In [1]: import numpy as np

In [2]: from numpy import linalg as LA

In [3]: np.set_printoptions(suppress=True, linewidth=100)

In [4]: E = np.load("m.npy")

In [5]: E.round(2) + 0
Out[5]: 
array([[-0.32, -0.58,  0.84,  1.06, -0.1 , -1.05, -1.62,  0.86, -1.48, -0.26],
       [ 0.  , -1.06, -0.89,  0.  , -0.71, -0.09, -0.69,  1.69,  1.79, -0.15],
       [-1.19, -0.24, -1.46,  0.72, -0.4 ,  1.18, -1.09, -1.03, -0.34,  0.98],
       [-0.79, -0.77, -0.7 , -0.6 , -0.91, -2.13,  0.55, -1.12, -0.01, -0.12],
       [ 0.79,  0.99,  0.71,  1.39, -1.22, -0.64,  0.01, -0.37,  0.9 ,  1.45],
       [-0.64,  0.81, -0.91,  1.64,  1.63, -0.81,  0.43,  0.09,  0.65, -0.69],
       [-0.16, -0.06,  0.9 , -0.88,  1.29, -0.43, -1.64, -1.03,  1.28,  0.38],
       [-0.87,  0.71,  0.8 ,  0.31, -1.24,  0.61, -0.38, -0.64,  0.64, -2.03],
       [ 0.87,  1.85, -1.34, -0.94, -0.34, -0.56, -1.13,  0.27, -0.46, -0.37],
       [ 2.06, -1.15, -0.56,  0.78,  0.09,  0.16, -0.34, -1.18, -0.01, -0.97]])

In [6]: np.round(np.sort(np.abs(LA.eigvals(E))), 2)
Out[6]: array([3., 3., 3., 3., 3., 3., 3., 3., 3., 3.])

In [7]: np.allclose(E @ E.T, E.T @ E)
Out[7]: True

In [8]: np.round(LA.det(E), 2)
Out[8]: np.float64(-59049.0)

In [9]: np.allclose(E, E.T)
Out[9]: False

In [10]: round(np.trace(E), 2)
Out[10]: np.float64(-9.16)

In [11]: other = E / LA.norm(E, axis=1, keepdims=True)

In [12]: cov = other @ other.T

In [13]: (np.abs(cov) > 0.9).astype(int)
Out[13]: 
array([[1, 0, 0, 0, 0, 0, 0, 0, 0, 0],
       [0, 1, 0, 0, 0, 0, 0, 0, 0, 0],
       [0, 0, 1, 0, 0, 0, 0, 0, 0, 0],
       [0, 0, 0, 1, 0, 0, 0, 0, 0, 0],
       [0, 0, 0, 0, 1, 0, 0, 0, 0, 0],
       [0, 0, 0, 0, 0, 1, 0, 0, 0, 0],
       [0, 0, 0, 0, 0, 0, 1, 0, 0, 0],
       [0, 0, 0, 0, 0, 0, 0, 1, 0, 0],
       [0, 0, 0, 0, 0, 0, 0, 0, 1, 0],
       [0, 0, 0, 0, 0, 0, 0, 0, 0, 1]])

In [14]: (cov - 2 * np.eye(10)).round(6).argmax(axis=1)
Out[14]: array([1, 0, 0, 0, 0, 0, 0, 0, 0, 0])

In [15]: np.round(np.degrees(np.arccos(np.clip(cov[2, 3], -1, 1))), 2)
Out[15]: np.float64(90.0)

In [16]: np.round(E @ E.T, 2) + 0
Out[16]: 
array([[9., 0., 0., 0., 0., 0., 0., 0., 0., 0.],
       [0., 9., 0., 0., 0., 0., 0., 0., 0., 0.],
       [0., 0., 9., 0., 0., 0., 0., 0., 0., 0.],
       [0., 0., 0., 9., 0., 0., 0., 0., 0., 0.],
       [0., 0., 0., 0., 9., 0., 0., 0., 0., 0.],
       [0., 0., 0., 0., 0., 9., 0., 0., 0., 0.],
       [0., 0., 0., 0., 0., 0., 9., 0., 0., 0.],
       [0., 0., 0., 0., 0., 0., 0., 9., 0., 0.],
       [0., 0., 0., 0., 0., 0., 0., 0., 9., 0.],
       [0., 0., 0., 0., 0., 0., 0., 0., 0., 9.]])

In [17]: U, sig = LA.svd(E)
---------------------------------------------------------------------------
ValueError                                Traceback (most recent call last)
Cell In[17], line 1
----> 1 U, sig = LA.svd(E)

ValueError: too many values to unpack (expected 2)

In [18]: U, sig, VT = LA.svd(E, full_matrices=False)

In [19]: np.round(np.cumsum(sig ** 2) / np.sum(sig ** 2), 2)
Out[19]: array([0.1, 0.2, 0.3, 0.4, 0.5, 0.6, 0.7, 0.8, 0.9, 1. ])

In [20]: U.shape, sig.shape, VT.shape
Out[20]: ((10, 10), (10,), (10, 10))

In [21]: np.round(VT @ VT.T, 2) + 0
Out[21]: 
array([[1., 0., 0., 0., 0., 0., 0., 0., 0., 0.],
       [0., 1., 0., 0., 0., 0., 0., 0., 0., 0.],
       [0., 0., 1., 0., 0., 0., 0., 0., 0., 0.],
       [0., 0., 0., 1., 0., 0., 0., 0., 0., 0.],
       [0., 0., 0., 0., 1., 0., 0., 0., 0., 0.],
       [0., 0., 0., 0., 0., 1., 0., 0., 0., 0.],
       [0., 0., 0., 0., 0., 0., 1., 0., 0., 0.],
       [0., 0., 0., 0., 0., 0., 0., 1., 0., 0.],
       [0., 0., 0., 0., 0., 0., 0., 0., 1., 0.],
       [0., 0., 0., 0., 0., 0., 0., 0., 0., 1.]])

In [22]: np.round(sig / sig[0], 2)
Out[22]: array([1., 1., 1., 1., 1., 1., 1., 1., 1., 1.])

In [23]: np.round(U.T @ U, 2) + 0
Out[23]: 
array([[1., 0., 0., 0., 0., 0., 0., 0., 0., 0.],
       [0., 1., 0., 0., 0., 0., 0., 0., 0., 0.],
       [0., 0., 1., 0., 0., 0., 0., 0., 0., 0.],
       [0., 0., 0., 1., 0., 0., 0., 0., 0., 0.],
       [0., 0., 0., 0., 1., 0., 0., 0., 0., 0.],
       [0., 0., 0., 0., 0., 1., 0., 0., 0., 0.],
       [0., 0., 0., 0., 0., 0., 1., 0., 0., 0.],
       [0., 0., 0., 0., 0., 0., 0., 1., 0., 0.],
       [0., 0., 0., 0., 0., 0., 0., 0., 1., 0.],
       [0., 0., 0., 0., 0., 0., 0., 0., 0., 1.]])

In [24]: np.round(U.T @ E @ VT.T, 2) + 0
Out[24]: 
array([[3., 0., 0., 0., 0., 0., 0., 0., 0., 0.],
       [0., 3., 0., 0., 0., 0., 0., 0., 0., 0.],
       [0., 0., 3., 0., 0., 0., 0., 0., 0., 0.],
       [0., 0., 0., 3., 0., 0., 0., 0., 0., 0.],
       [0., 0., 0., 0., 3., 0., 0., 0., 0., 0.],
       [0., 0., 0., 0., 0., 3., 0., 0., 0., 0.],
       [0., 0., 0., 0., 0., 0., 3., 0., 0., 0.],
       [0., 0., 0., 0., 0., 0., 0., 3., 0., 0.],
       [0., 0., 0., 0., 0., 0., 0., 0., 3., 0.],
       [0., 0., 0., 0., 0., 0., 0., 0., 0., 3.]])

In [25]: (sig > 1e-8).sum()
Out[25]: np.int64(10)

In [26]: rng = np.random.default_rng(556)

In [27]: idx = rng.permutation(10)

In [28]: other = E[:, idx] * rng.choice([-1, 1], 10)

In [29]: other.round(2) + 0
Out[29]: 
array([[-0.26, -0.84,  1.06, -0.1 ,  1.48, -1.05, -0.86,  1.62,  0.58,  0.32],
       [-0.15,  0.89,  0.  , -0.71, -1.79, -0.09, -1.69,  0.69,  1.06,  0.  ],
       [ 0.98,  1.46,  0.72, -0.4 ,  0.34,  1.18,  1.03,  1.09,  0.24,  1.19],
       [-0.12,  0.7 , -0.6 , -0.91,  0.01, -2.13,  1.12, -0.55,  0.77,  0.79],
       [ 1.45, -0.71,  1.39, -1.22, -0.9 , -0.64,  0.37, -0.01, -0.99, -0.79],
       [-0.69,  0.91,  1.64,  1.63, -0.65, -0.81, -0.09, -0.43, -0.81,  0.64],
       [ 0.38, -0.9 , -0.88,  1.29, -1.28, -0.43,  1.03,  1.64,  0.06,  0.16],
       [-2.03, -0.8 ,  0.31, -1.24, -0.64,  0.61,  0.64,  0.38, -0.71,  0.87],
       [-0.37,  1.34, -0.94, -0.34,  0.46, -0.56, -0.27,  1.13, -1.85, -0.87],
       [-0.97,  0.56,  0.78,  0.09,  0.01,  0.16,  1.18,  0.34,  1.15, -2.06]])

In [30]: U, _, VT = LA.svd(E.T @ other)

In [31]: np.round(U @ VT, 2) + 0
Out[31]: 
array([[ 0.,  0.,  0.,  0.,  0.,  0.,  0.,  0.,  0., -1.],
       [ 0.,  0.,  0.,  0.,  0.,  0.,  0.,  0., -1.,  0.],
       [ 0., -1.,  0.,  0.,  0.,  0.,  0.,  0.,  0.,  0.],
       [ 0.,  0.,  1.,  0.,  0.,  0.,  0.,  0.,  0.,  0.],
       [ 0.,  0.,  0.,  1.,  0.,  0.,  0.,  0.,  0.,  0.],
       [ 0.,  0.,  0.,  0.,  0.,  1.,  0.,  0.,  0.,  0.],
       [ 0.,  0.,  0.,  0.,  0.,  0.,  0., -1.,  0.,  0.],
       [ 0.,  0.,  0.,  0.,  0.,  0., -1.,  0.,  0.,  0.],
       [ 0.,  0.,  0.,  0., -1.,  0.,  0.,  0.,  0.,  0.],
       [ 1.,  0.,  0.,  0.,  0.,  0.,  0.,  0.,  0.,  0.]])

In [32]: idx
Out[32]: array([9, 2, 3, 4, 8, 5, 7, 6, 1, 0])
